% ipython --no-banner

In [1]: import numpy as np

In [2]: np.set_printoptions(precision=1, suppress=True, linewidth=100)

In [3]: rd = lambda a: np.round(a, 1) + 0

In [4]: W0 = np.loadtxt("arr.csv", delimiter=",")

In [5]: print(W0)
[[ 1.5  1.3 -1.1 -1.2]
 [-1.2 -0.4  2.4  1.1]
 [-2.2  1.4 -2.3  2.7]
 [ 3.3 -2.4  4.1 -3.8]
 [ 1.9 -0.8 -2.1 -2.8]
 [-1.1 -0.7 -1.6  1.9]
 [ 0.8 -0.1  0.1 -1.7]
 [ 0.2  2.  -0.7  0.6]
 [-0.2  1.3  2.2  0.8]
 [-3.1  2.1 -4.1  3.4]
 [-1.3 -0.9 -3.8  1.6]
 [-0.1 -2.1 -0.9  0.8]
 [ 0.4 -1.7  3.3 -1. ]
 [ 0.2  0.  -3.  -0.7]
 [-1.  -1.  -2.8  1.2]
 [-1.4  0.1 -1.6  2.7]
 [-0.3 -1.7 -0.2  0.6]
 [ 2.2  0.5 -1.9 -2.5]
 [-1.9  0.8  1.9  2.5]
 [ 2.6 -2.1  4.5 -3.9]
 [ 2.7 -1.8  0.8 -2.6]]

In [6]: x = np.array([2, 0, 2, 3])

In [7]: target = W0 @ x

In [8]: rd(np.linalg.lstsq(W0, target)[0])
Out[8]: array([2., 0., 2., 3.])

In [9]: rd(target)
Out[9]: 
array([-2.8,  5.7, -0.9,  3.4, -8.8,  0.3, -3.3,  0.8,  6.4, -4.2, -5.4,  0.4,  4.4, -7.7, -4. ,
        2.1,  0.8, -6.9,  7.5,  2.5, -0.8])

In [10]: rng = np.random.default_rng(72387)

In [11]: target = target + 0.1 * rng.normal(size=21)

In [12]: rd(target)
Out[12]: 
array([-2.8,  5.7, -0.9,  3.1, -8.9,  0.4, -3.3,  0.8,  6.3, -4.2, -5.5,  0.3,  4.2, -7.8, -3.9,
        1.8,  0.7, -7. ,  7.6,  2.6, -0.8])

In [13]: beta, *_ = np.linalg.lstsq(W0, target)

In [14]: beta.round()
Out[14]: array([2., 0., 2., 3.])

In [15]: rd(W0.T @ (target - W0 @ beta))
Out[15]: array([0., 0., 0., 0.])

In [16]: [round(float(np.linalg.norm(np.linalg.solve(W0.T @ W0 + lam * np.eye(4), W0.T @ target))), 2) for lam in (0, 1, 10, 100)]
Out[16]: [4.04, 3.23, 2.11, 1.01]

In [17]: rd(np.linalg.norm(target - W0 @ beta))
Out[17]: np.float64(0.5)

In [18]: cov = np.cov(W0, rowvar=False)

In [19]: rd(W0.std(axis=0))
Out[19]: array([1.7, 1.4, 2.5, 2.2])

In [20]: rd(np.polyfit(W0[:, 0], W0[:, 1], 1))
Out[20]: array([-0.4, -0.3])

In [21]: cov.shape
Out[21]: (4, 4)

In [22]: x = np.array([1, 2, 1, 1])

In [23]: target = W0 @ x

In [24]: beta, lr = np.zeros(4), 1 / np.linalg.norm(W0, 2) ** 2

In [25]: for i in range(10):
    ...:     beta -= lr * W0.T @ (W0 @ beta - target)
    ...:     if i % 2 == 0: print(i, round(np.linalg.norm(W0 @ beta - target), 1))
    ...: 
0 11.3
2 7.9
4 5.9
6 4.6
8 3.7

In [26]: rd(beta)
Out[26]: array([-0.1,  1.5,  0.9,  0.3])

In [27]: rd(np.linalg.cond(W0))
Out[27]: np.float64(10.0)

In [28]: M = np.array([[0, 1, 1, 1, 0],
    ...:     [1, 0, 0, 0, 0],
    ...:     [1, 0, 0, 1, 0],
    ...:     [1, 0, 1, 0, 1],
    ...:     [0, 0, 0, 1, 0]])

In [29]: # symmetric, so the eigenvalues are real

In [30]: np.kron(np.eye(2, dtype=int), M)
Out[30]: 
array([[0, 1, 1, 1, 0, 0, 0, 0, 0, 0],
       [1, 0, 0, 0, 0, 0, 0, 0, 0, 0],
       [1, 0, 0, 1, 0, 0, 0, 0, 0, 0],
       [1, 0, 1, 0, 1, 0, 0, 0, 0, 0],
       [0, 0, 0, 1, 0, 0, 0, 0, 0, 0],
       [0, 0, 0, 0, 0, 0, 1, 1, 1, 0],
       [0, 0, 0, 0, 0, 1, 0, 0, 0, 0],
       [0, 0, 0, 0, 0, 1, 0, 0, 1, 0],
       [0, 0, 0, 0, 0, 1, 0, 1, 0, 1],
       [0, 0, 0, 0, 0, 0, 0, 0, 1, 0]])

In [31]: rd(np.linalg.det(M[::-1]))
Out[31]: np.float64(0.0)

In [32]: rd(np.linalg.det(2 * M)), rd(np.linalg.det(M))
Out[32]: (np.float64(0.0), np.float64(0.0))

In [33]: rd(np.linalg.eigvals(M).sum().real)
Out[33]: np.float64(0.0)

In [34]: print(rd(np.poly(M)))
[ 1.  0. -5. -2.  3.  0.]

In [35]: evals, vecs = np.linalg.eigh(M)

In [36]: x = np.array([0, 3, 0, 0, 0])

In [37]: rd(vecs * np.maximum(evals, 0) @ vecs.T)
Out[37]: 
array([[ 0.8,  0.5,  0.6,  0.6,  0.2],
       [ 0.5,  0.4,  0.3,  0.2, -0.1],
       [ 0.6,  0.3,  0.6,  0.6,  0.3],
       [ 0.6,  0.2,  0.6,  0.8,  0.5],
       [ 0.2, -0.1,  0.3,  0.5,  0.4]])

In [38]: x @ M @ x / (x @ x), rd(evals[0]), rd(evals[-1])
Out[38]: (np.float64(0.0), np.float64(-1.6), np.float64(2.3))

In [39]: (np.sign(vecs[:, -1].round(6)) == np.sign(vecs[0, -1].round(6))).astype(int)
Out[39]: array([1, 1, 1, 1, 1])

In [40]: print(np.abs(np.diag(np.linalg.qr(M)[1])) > 1e-9)
[ True  True  True  True False]

In [41]: np.unique(M.round(6), axis=0).shape
Out[41]: (5, 5)

In [42]: np.linalg.lstsq(M[:-1].T, M[-1])[2]
Out[42]: np.int32(4)

In [43]: try:
    ...:     np.linalg.inv(M)
    ...: except np.linalg.LinAlgError as e:
    ...:     print(e)
    ...: 
Singular matrix

In [44]: evals, vecs = np.linalg.eigvalsh(M)
Traceback (most recent call last):
  Cell In[44], line 1
    evals, vecs = np.linalg.eigvalsh(M)
ValueError: too many values to unpack (expected 2)


In [45]: evals, vecs = np.linalg.eigh(M)

In [46]: rd(vecs.T @ vecs)
Out[46]: 
array([[1., 0., 0., 0., 0.],
       [0., 1., 0., 0., 0.],
       [0., 0., 1., 0., 0.],
       [0., 0., 0., 1., 0.],
       [0., 0., 0., 0., 1.]])

In [47]: rd(vecs.T @ M @ vecs)
Out[47]: 
array([[-1.6,  0. ,  0. ,  0. ,  0. ],
       [ 0. , -1.3,  0. ,  0. ,  0. ],
       [ 0. ,  0. ,  0. ,  0. ,  0. ],
       [ 0. ,  0. ,  0. ,  0.6,  0. ],
       [ 0. ,  0. ,  0. ,  0. ,  2.3]])

In [48]: rd(vecs @ np.diag(evals) @ vecs.T)
Out[48]: 
array([[0., 1., 1., 1., 0.],
       [1., 0., 0., 0., 0.],
       [1., 0., 0., 1., 0.],
       [1., 0., 1., 0., 1.],
       [0., 0., 0., 1., 0.]])

In [49]: rd(np.abs(vecs[:, -1]))
Out[49]: array([0.6, 0.2, 0.5, 0.6, 0.2])

In [50]: print(np.unique(evals.round(6) + 0, return_counts=True)[1])
[1 1 1 1 1]

In [51]: rd(np.linalg.eigvalsh(M + 3 * np.eye(5)))
Out[51]: array([1.4, 1.7, 3. , 3.6, 5.3])

In [52]: hat = np.triu(np.array([[0, -2, 2, 0, -1],
    ...:     [0, -2, 2, 3, 1],
    ...:     [0, -2, -1, -3, -3],
    ...:     [3, -1, -2, -2, 3],
    ...:     [3, 0, 2, 1, 1]]), 1) + np.eye(5)

In [53]: B = hat @ M @ np.linalg.inv(hat)

In [54]: B
Out[54]: 
array([[   0.,    1.,   -1.,   -4.,    8.],
       [   6.,   12.,  -33., -132.,  294.],
       [  -2.,   -4.,    9.,   37.,  -85.],
       [   1.,    2.,   -5.,  -18.,   39.],
       [   0.,    0.,    0.,    1.,   -3.]])

In [55]: hat @ M - M @ hat
Out[55]: 
array([[ 0.,  0., -2.,  1., -1.],
       [ 5.,  2.,  1.,  3.,  4.],
       [-3.,  2., -5., -3., -5.],
       [ 0.,  2., -2.,  6.,  4.],
       [ 0.,  0.,  0.,  0., -3.]])

In [56]: np.linalg.matrix_rank(B)
Out[56]: np.int64(4)

In [57]: r0 = np.array([6, -4, 5]) + 0.5

In [58]: X = np.eye(3) - 2 * np.outer(r0, r0) / (r0 @ r0)

In [59]: rd(X)
Out[59]: 
array([[ 0. ,  0.5, -0.8],
       [ 0.5,  0.7,  0.5],
       [-0.8,  0.5,  0.3]])

In [60]: rd(np.linalg.eigvalsh(X).min())
Out[60]: np.float64(-1.0)

In [61]: np.all(np.linalg.eigvalsh(X) > 0)
Out[61]: np.False_

In [62]: [round(float(np.linalg.det(X[:i, :i])), 2) + 0 for i in range(1, 4)]
Out[62]: [0.0, -0.29, -1.0]

In [63]: K = np.load("a.npy")

In [64]: K
Out[64]: 
array([[1, 0, 0],
       [0, 0, 1],
       [0, 1, 0]])

In [65]: np.einsum("ij,ji->", K, K)
Out[65]: np.int64(3)

In [66]: rd(np.linalg.eigvals(K))
Out[66]: array([ 1., -1.,  1.])

In [67]: np.einsum("ii->", K)
Out[67]: np.int64(1)

In [68]: rd(np.linalg.det(K.T))
Out[68]: np.float64(-1.0)

In [69]: mat = np.load("run12.npy")

In [70]: print(mat)
[[178 127  76 113]
 [127 166  67  85]
 [ 76  67  37  50]
 [113  85  50  74]]

In [71]: # symmetric

In [72]: U, sigma, Vh = np.linalg.svd(mat)

In [73]: rd(sigma)
Out[73]: array([401.7,  49.9,   2.4,   1.1])

In [74]: B = U[:, :2] @ np.diag(sigma[:2]) @ Vh[:2]

In [75]: rd(np.linalg.norm(mat - B) / np.linalg.norm(mat))
Out[75]: np.float64(0.0)

In [76]: np.linalg.matrix_rank(mat, rtol=0.05)
Out[76]: np.int64(2)

In [77]: rd(np.linalg.norm(mat - B, 2)), rd(sigma[2])
Out[77]: (np.float64(2.4), np.float64(2.4))

In [78]: np.linalg.matrix_rank(B)
Out[78]: np.int64(2)

In [79]: m1 = np.load("data.npy")

In [80]: m1
Out[80]: 
array([[ 0.3, -0.7, -2.2],
       [-0.2,  0. ,  0. ],
       [ 0.1,  0.6, -1.5],
       [-0.2,  2.7, -1.5],
       [ 0.1,  0.3, -2.7],
       [ 0.2,  0.5, -5.5],
       [-0.3,  4.2, -3.7],
       [ 0.1, -0.1, -1. ],
       [ 0.2, -0.7, -6.1],
       [-0.3,  2.9, -1.5],
       [-0.2,  2.7, -5.4],
       [-0.1,  0.3, -2.6],
       [ 0. ,  3.1, -4.3],
       [ 0. ,  3.7, -5.9],
       [-0.3,  2.3, -2.7],
       [-0.2,  3.2, -4.2],
       [ 0. ,  1.5, -5.9],
       [ 0.2,  0.8, -1.7],
       [ 0.1,  0.1, -3.8],
       [-0.3,  1.9, -1. ],
       [ 0.2,  3. , -7.9],
       [ 0. , -0.1,  0.1],
       [ 0.2, -0.7, -3.4],
       [-0.3,  3.7, -4.6],
       [-0.2,  3.6, -5.8],
       [-0.4,  4.2, -3.5],
       [-0.3,  3.6, -2. ],
       [-0.6,  3.4, -2. ],
       [ 0.2,  0.7, -5.5],
       [-0.5,  4.5, -2.6]])

In [81]: cov = m1.T @ m1

In [82]: rd(np.linalg.eigvalsh(cov)[::-1])
Out[82]: array([568.6,  74. ,   0.4])

In [83]: rd(np.trace(cov)), rd((m1 ** 2).sum())
Out[83]: (np.float64(643.1), np.float64(643.0))

In [84]: hat = m1 @ np.linalg.solve(m1.T @ m1, m1.T)

In [85]: rd(np.linalg.eigvalsh(hat))
Out[85]: 
array([0., 0., 0., 0., 0., 0., 0., 0., 0., 0., 0., 0., 0., 0., 0., 0., 0., 0., 0., 0., 0., 0., 0.,
       0., 0., 0., 0., 1., 1., 1.])

In [86]: B = np.c_[m1[:, :2] @ np.array([[1, 1], [2, 0]]), np.array([2, -3, 3, -1, -2, 2, -3, 3, -2, -1, 2, 1, 1, -2, 2, 3, 3, 0, -1, 2, 3, 3, 0, -3, -3, 0, 1, -2, 2, -2])]

In [87]: rd(B)
Out[87]: 
array([[-1.1,  0.3,  2. ],
       [-0.2, -0.2, -3. ],
       [ 1.3,  0.1,  3. ],
       [ 5.2, -0.2, -1. ],
       [ 0.7,  0.1, -2. ],
       [ 1.2,  0.2,  2. ],
       [ 8.1, -0.3, -3. ],
       [-0.1,  0.1,  3. ],
       [-1.2,  0.2, -2. ],
       [ 5.5, -0.3, -1. ],
       [ 5.2, -0.2,  2. ],
       [ 0.5, -0.1,  1. ],
       [ 6.2,  0. ,  1. ],
       [ 7.4,  0. , -2. ],
       [ 4.3, -0.3,  2. ],
       [ 6.2, -0.2,  3. ],
       [ 3. ,  0. ,  3. ],
       [ 1.8,  0.2,  0. ],
       [ 0.3,  0.1, -1. ],
       [ 3.5, -0.3,  2. ],
       [ 6.2,  0.2,  3. ],
       [-0.2,  0. ,  3. ],
       [-1.2,  0.2,  0. ],
       [ 7.1, -0.3, -3. ],
       [ 7. , -0.2, -3. ],
       [ 8. , -0.4,  0. ],
       [ 6.9, -0.3,  1. ],
       [ 6.2, -0.6, -2. ],
       [ 1.6,  0.2,  2. ],
       [ 8.5, -0.5, -2. ]])

In [88]: rd(np.linalg.norm(np.linalg.qr(m1)[0].T @ B, axis=0) ** 2 / ((B ** 2).sum(axis=0) + 1e-12))
Out[88]: array([1. , 1. , 0.1])

In [89]: rd(np.linalg.norm(B - m1 @ np.linalg.lstsq(m1, B)[0], axis=0))
Out[89]: array([ 0. ,  0. , 11.1])

In [90]: np.linalg.matrix_rank(np.c_[m1, B])
Out[90]: np.int64(4)
